$ python3 -q
>>> import numpy as np
>>> np.set_printoptions(precision=3, suppress=True, linewidth=200, floatmode="fixed")
>>> mat = np.loadtxt("test15.csv", delimiter=",")
>>> mat
array([[ 0.000,  1.000,  9.000,  7.000,  7.000,  4.000,  4.000,  8.000,  6.000,  7.000,  9.000,  5.000],
       [-1.000, -2.000,  4.000,  7.000,  6.000,  3.000,  0.000,  7.000,  8.000,  1.000,  0.000,  1.000],
       [ 0.000,  0.000, -3.000, -1.000, -1.000,  1.000,  5.000, -5.000, -1.000, -1.000, -5.000, -4.000],
       [ 0.000,  0.000, -1.000,  2.000,  4.000,  2.000, -5.000,  2.000, -2.000, -5.000,  0.000,  5.000],
       [ 0.000,  0.000,  3.000, -4.000, -3.000,  4.000,  4.000, -4.000, -3.000, -2.000,  4.000,  2.000],
       [ 0.000,  0.000,  1.000,  5.000, -1.000,  0.000,  2.000, -3.000,  3.000, -4.000,  3.000,  2.000],
       [ 0.000,  0.000,  0.000, -1.000, -2.000,  4.000, -2.000, -2.000,  4.000,  3.000, -1.000,  5.000],
       [ 0.000,  0.000,  1.000, -2.000,  3.000,  4.000,  2.000, -5.000,  4.000,  3.000, -3.000,  3.000],
       [ 0.000,  0.000, -2.000,  4.000,  5.000, -4.000,  5.000, -1.000,  5.000,  5.000, -2.000,  2.000],
       [ 0.000,  0.000,  4.000,  1.000, -5.000,  5.000, -3.000,  3.000, -1.000,  0.000,  5.000,  1.000],
       [ 0.000,  0.000,  5.000,  2.000,  2.000, -4.000,  5.000,  2.000,  1.000, -5.000, -5.000, -4.000],
       [ 0.000,  0.000,  2.000,  2.000, -4.000,  0.000, -3.000,  2.000,  0.000, -4.000, -1.000,  2.000]])
>>> x0 = np.array([-4, -1, -5, 4, -3, 1, 0, 2, -3, 0, 5, 3])
>>> mat @ np.eye(12)[9]
array([ 7.000,  1.000, -1.000, -5.000, -2.000, -4.000,  3.000,  3.000,  5.000,  0.000, -5.000, -4.000])
>>> mat @ x0
array([ 23.000,  -8.000, -29.000,  28.000,   9.000,  24.000,   0.000, -46.000, -14.000,  41.000, -63.000,  15.000])
>>> np.linalg.norm(mat @ x0) <= np.linalg.norm(mat, 2) * np.linalg.norm(x0) + 1e-9
np.True_
>>> mat @ (2 * x0)
array([  46.000,  -16.000,  -58.000,   56.000,   18.000,   48.000,    0.000,  -92.000,  -28.000,   82.000, -126.000,   30.000])
>>> mat @ np.ones(12)
array([ 67.000,  34.000, -15.000,   2.000,   1.000,   8.000,   8.000,  10.000,  17.000,  10.000,  -1.000,  -4.000])
>>> mat.reshape(-1, 2)
array([[ 0.000,  1.000],
       [ 9.000,  7.000],
       [ 7.000,  4.000],
       [ 4.000,  8.000],
       [ 6.000,  7.000],
       [ 9.000,  5.000],
       [-1.000, -2.000],
       [ 4.000,  7.000],
       [ 6.000,  3.000],
       [ 0.000,  7.000],
       [ 8.000,  1.000],
       [ 0.000,  1.000],
       [ 0.000,  0.000],
       [-3.000, -1.000],
       [-1.000,  1.000],
       [ 5.000, -5.000],
       [-1.000, -1.000],
       [-5.000, -4.000],
       [ 0.000,  0.000],
       [-1.000,  2.000],
       [ 4.000,  2.000],
       [-5.000,  2.000],
       [-2.000, -5.000],
       [ 0.000,  5.000],
       [ 0.000,  0.000],
       [ 3.000, -4.000],
       [-3.000,  4.000],
       [ 4.000, -4.000],
       [-3.000, -2.000],
       [ 4.000,  2.000],
       [ 0.000,  0.000],
       [ 1.000,  5.000],
       [-1.000,  0.000],
       [ 2.000, -3.000],
       [ 3.000, -4.000],
       [ 3.000,  2.000],
       [ 0.000,  0.000],
       [ 0.000, -1.000],
       [-2.000,  4.000],
       [-2.000, -2.000],
       [ 4.000,  3.000],
       [-1.000,  5.000],
       [ 0.000,  0.000],
       [ 1.000, -2.000],
       [ 3.000,  4.000],
       [ 2.000, -5.000],
       [ 4.000,  3.000],
       [-3.000,  3.000],
       [ 0.000,  0.000],
       [-2.000,  4.000],
       [ 5.000, -4.000],
       [ 5.000, -1.000],
       [ 5.000,  5.000],
       [-2.000,  2.000],
       [ 0.000,  0.000],
       [ 4.000,  1.000],
       [-5.000,  5.000],
       [-3.000,  3.000],
       [-1.000,  0.000],
       [ 5.000,  1.000],
       [ 0.000,  0.000],
       [ 5.000,  2.000],
       [ 2.000, -4.000],
       [ 5.000,  2.000],
       [ 1.000, -5.000],
       [-5.000, -4.000],
       [ 0.000,  0.000],
       [ 2.000,  2.000],
       [-4.000,  0.000],
       [-3.000,  2.000],
       [ 0.000, -4.000],
       [-1.000,  2.000]])
>>> blk = mat.reshape(12, 2, -1)
>>> blk[:, 0]
array([[ 0.000,  1.000,  9.000,  7.000,  7.000,  4.000],
       [-1.000, -2.000,  4.000,  7.000,  6.000,  3.000],
       [ 0.000,  0.000, -3.000, -1.000, -1.000,  1.000],
       [ 0.000,  0.000, -1.000,  2.000,  4.000,  2.000],
       [ 0.000,  0.000,  3.000, -4.000, -3.000,  4.000],
       [ 0.000,  0.000,  1.000,  5.000, -1.000,  0.000],
       [ 0.000,  0.000,  0.000, -1.000, -2.000,  4.000],
       [ 0.000,  0.000,  1.000, -2.000,  3.000,  4.000],
       [ 0.000,  0.000, -2.000,  4.000,  5.000, -4.000],
       [ 0.000,  0.000,  4.000,  1.000, -5.000,  5.000],
       [ 0.000,  0.000,  5.000,  2.000,  2.000, -4.000],
       [ 0.000,  0.000,  2.000,  2.000, -4.000,  0.000]])
>>> blk.shape
(12, 2, 6)
>>> np.swapaxes(blk, 1, 2)[2]
array([[ 0.000,  5.000],
       [ 0.000, -5.000],
       [-3.000, -1.000],
       [-1.000, -1.000],
       [-1.000, -5.000],
       [ 1.000, -4.000]])
